>>> import numpy as np
>>> np.set_printoptions(precision=3, suppress=True, linewidth=200, sign=" ")
>>> feats = np.array([[15, -15, -15, -9, -12, -9, -3],
...     [15, -15, -15, -9, -12, -9, -3],
...     [-25, 25, 25, 15, 20, 15, 5],
...     [-5, 5, 5, 3, 4, 3, 1]])
>>> # rows 0 and 1 are equal
>>> Uu, sv, Vh = np.linalg.svd(feats)
>>> print(np.argmax(sv[:-1] / (sv[1:] + 1e-6)) + 1)
1
>>> B = Uu[:, :1] @ np.diag(sv[:1]) @ Vh[:1]
>>> round(np.linalg.norm(feats - B) / np.linalg.norm(feats), 3)
np.float64(0.0)
>>> B
array([[ 15., -15., -15.,  -9., -12.,  -9.,  -3.],
       [ 15., -15., -15.,  -9., -12.,  -9.,  -3.],
       [-25.,  25.,  25.,  15.,  20.,  15.,   5.],
       [ -5.,   5.,   5.,   3.,   4.,   3.,   1.]])
>>> np.linalg.matrix_rank(B)
np.int64(1)
>>> x0 = np.array([2, 0, -2, -1, 2, -1, 0])
>>> print(np.linalg.norm(feats @ x0) <= np.linalg.norm(feats, 2) * np.linalg.norm(x0) + 1e-9)
True
>>> feats * x0
array([[ 30,   0,  30,   9, -24,   9,   0],
       [ 30,   0,  30,   9, -24,   9,   0],
       [-50,   0, -50, -15,  40, -15,   0],
       [-10,   0, -10,  -3,   8,  -3,   0]])
>>> feats @ x0
array([ 54,  54, -90, -18])
>>> np.unique(feats.round(6), axis=0).shape
(3, 7)
>>> np.linalg.lstsq(feats[:-1].T, feats[-1])[2]
np.int32(1)
>>> feats @ np.linalg.pinv(feats) @ feats
array([[ 15., -15., -15.,  -9., -12.,  -9.,  -3.],
       [ 15., -15., -15.,  -9., -12.,  -9.,  -3.],
       [-25.,  25.,  25.,  15.,  20.,  15.,   5.],
       [ -5.,   5.,   5.,   3.,   4.,   3.,   1.]])
>>> round(float(np.trace(np.linalg.pinv(feats) @ feats)), 3)
1.0
>>> B = feats[0, 0] * feats[1:] - np.outer(feats[1:, 0], feats[0])
>>> B
array([[ 0,  0,  0,  0,  0,  0,  0],
       [ 0,  0,  0,  0,  0,  0,  0],
       [ 0,  0,  0,  0,  0,  0,  0]])
>>> np.flatnonzero(~B.round(6).any(axis=1))
array([ 0,  1,  2])
>>> M = np.load("layer8.npy")
>>> M
array([[  4,   0,   3],
       [  4,  16,   0],
       [  0,   0,   0],
       [  0,   0,   0],
       [ 29,  14,  30],
       [ 11,  10,   6],
       [  0,  14,   0],
       [  0,   6,   0],
       [ 13,  14,   6],
       [  0,  14,   0],
       [  0,   0,   3],
       [  0,   0,   3],
       [ 16,   8,  15],
       [  0,   0,   0],
       [ 19,   2,  24],
       [  4,   0,  18],
       [ 19,   0,  30],
       [  4,   8,   0],
       [  4,   0,   9],
       [  0,   0,   0],
       [  9,   0,  12],
       [ 11,   6,   9],
       [  8,   0,  18],
       [  9,  14,   0],
       [  4,   0,   3],
       [ 11,  14,   3],
       [  4,   8,   0]])
>>> # rows 2 and 3 are equal
>>> x0 = np.array([8, 2, 5])
>>> M @ np.ones(3)
array([  7.,  20.,   0.,   0.,  73.,  27.,  14.,   6.,  33.,  14.,   3.,   3.,  39.,   0.,  45.,  22.,  49.,  12.,  13.,   0.,  21.,  26.,  26.,  23.,   7.,  28.,  12.])
>>> print(np.linalg.norm(M @ x0) <= np.linalg.norm(M, 2) * np.linalg.norm(x0) + 1e-9)
True
>>> print((M * x0).sum(axis=1))
[  47   64    0    0  410  138   28   12  162   28   15   15  219    0  276  122  302   48   77    0  132  145  154  100   47  131   48]
>>> G = np.cov(M, rowvar=False)
>>> G.shape
(3, 3)
>>> M.std(axis=0)
array([ 7.325,  6.051,  9.243])
>>> np.argwhere(np.triu(np.abs(np.corrcoef(M.T)) > 0.8, 1))
array([[ 0,  2]])
>>> print(np.argsort(-M.std(axis=0).round(6), kind="stable"))
[ 2  0  1]
>>> round(float(np.corrcoef(M[:, 1], M[:, 2])[0, 1]), 3)
-0.149
>>> G
array([[55.718, 12.88 , 57.487],
       [12.88 , 38.028, -8.632],
       [57.487, -8.632, 88.718]])
>>> np.median(M, axis=0)
array([ 4.,  2.,  3.])
>>> rng = np.random.default_rng(83)
>>> idx = rng.permutation(3)
>>> B = M[:, idx] * rng.choice([-1, 1], 3)
>>> B
array([[  4,   0,  -3],
       [  4, -16,   0],
       [  0,   0,   0],
       [  0,   0,   0],
       [ 29, -14, -30],
       [ 11, -10,  -6],
       [  0, -14,   0],
       [  0,  -6,   0],
       [ 13, -14,  -6],
       [  0, -14,   0],
       [  0,   0,  -3],
       [  0,   0,  -3],
       [ 16,  -8, -15],
       [  0,   0,   0],
       [ 19,  -2, -24],
       [  4,   0, -18],
       [ 19,   0, -30],
       [  4,  -8,   0],
       [  4,   0,  -9],
       [  0,   0,   0],
       [  9,   0, -12],
       [ 11,  -6,  -9],
       [  8,   0, -18],
       [  9, -14,   0],
       [  4,   0,  -3],
       [ 11, -14,  -3],
       [  4,  -8,   0]])
>>> Uu, _, Vh = np.linalg.svd(M.T @ B)
>>> np.round(Uu @ Vh, 3) + 0
array([[ 1.,  0.,  0.],
       [ 0., -1.,  0.],
       [ 0.,  0., -1.]])
>>> idx
array([ 0,  1,  2])
>>> hat = M @ np.linalg.solve(M.T @ M, M.T)
>>> np.round(np.linalg.eigvalsh(hat), 3) + 0
array([ 0.,  0.,  0.,  0.,  0.,  0.,  0.,  0.,  0.,  0.,  0.,  0.,  0.,  0.,  0.,  0.,  0.,  0.,  0.,  0.,  0.,  0.,  0.,  0.,  1.,  1.,  1.])
>>> np.allclose(hat @ hat, hat)
True
>>> cent = M[[5, 22]].astype(float)
>>> for _ in range(7):
...     idx = np.linalg.norm(M[:, None] - cent, axis=-1).argmin(axis=1)
...     cent = np.array([M[idx == j].mean(axis=0) for j in range(2)])
... 
>>> idx
array([ 0,  0,  0,  0,  1,  0,  0,  0,  0,  0,  0,  0,  1,  0,  1,  1,  1,  0,  0,  0,  1,  0,  1,  0,  0,  0,  0])
>>> cent[1] - cent[0]
array([10.907, -2.771, 18.75 ])
>>> np.abs(cent[1] - cent[0]).argmax()
np.int64(2)
